$ python3 -q
>>> import numpy as np
>>> from numpy import linalg as LA
>>> np.set_printoptions(precision=2, suppress=True, linewidth=100)
>>> F = np.loadtxt("case18.csv", delimiter=",")
>>> F
array([[12.,  0., 25., 46.,  0.,  0.,  0.,  0.,  1.,  0.,  0.,  0.,  0.],
       [ 0., 25.,  0.,  0.,  4., 13., 28.,  8.,  1., 26., 17., 30., 34.],
       [ 0., 31.,  0.,  0.,  5., 16., 35., 10.,  1., 32., 21., 37., 42.],
       [ 0., 31.,  0.,  0.,  5., 16., 35., 10.,  1., 32., 21., 37., 42.],
       [ 0., 13.,  0.,  0.,  2.,  7., 14.,  4.,  1., 14.,  9., 16., 18.],
       [ 6.,  0., 10., 19.,  0.,  0.,  0.,  0.,  1.,  0.,  0.,  0.,  0.],
       [ 6.,  0., 10., 19.,  0.,  0.,  0.,  0.,  1.,  0.,  0.,  0.,  0.],
       [ 4.,  0.,  5., 10.,  0.,  0.,  0.,  0.,  1.,  0.,  0.,  0.,  0.],
       [ 4.,  0.,  5., 10.,  0.,  0.,  0.,  0.,  1.,  0.,  0.,  0.,  0.],
       [ 2.,  1.,  0.,  1.,  0.,  1.,  0.,  0.,  1.,  2.,  1.,  2.,  2.],
       [12.,  0., 25., 46.,  0.,  0.,  0.,  0.,  1.,  0.,  0.,  0.,  0.],
       [ 0., 19.,  0.,  0.,  3., 10., 21.,  6.,  1., 20., 13., 23., 26.],
       [10.,  0., 20., 37.,  0.,  0.,  0.,  0.,  1.,  0.,  0.,  0.,  0.],
       [ 2.,  1.,  0.,  1.,  0.,  1.,  0.,  0.,  1.,  2.,  1.,  2.,  2.],
       [ 0., 25.,  0.,  0.,  4., 13., 28.,  8.,  1., 26., 17., 30., 34.],
       [ 0., 13.,  0.,  0.,  2.,  7., 14.,  4.,  1., 14.,  9., 16., 18.],
       [ 8.,  0., 15., 28.,  0.,  0.,  0.,  0.,  1.,  0.,  0.,  0.,  0.],
       [ 6.,  0., 10., 19.,  0.,  0.,  0.,  0.,  1.,  0.,  0.,  0.,  0.]])
>>> Uu, sig, VT = LA.svd(F)
>>> evecs = VT[:(sig > 1e-8).sum()]
>>> rng = np.random.default_rng(3489)
>>> vec = F[7] + 5 * F[4] + rng.integers(2) * np.eye(13)[8]
>>> vec
array([ 4., 65.,  5., 10., 10., 35., 70., 20.,  7., 70., 45., 80., 90.])
>>> np.allclose(evecs.T @ evecs @ vec, vec)
True
>>> round(float(LA.norm(vec - evecs.T @ evecs @ vec)), 2)
0.0
>>> np.diag(evecs.T @ evecs)
array([0.93, 0.15, 0.33, 0.74, 0.02, 0.07, 0.79, 0.06, 1.  , 0.3 , 0.07, 0.27, 0.27])
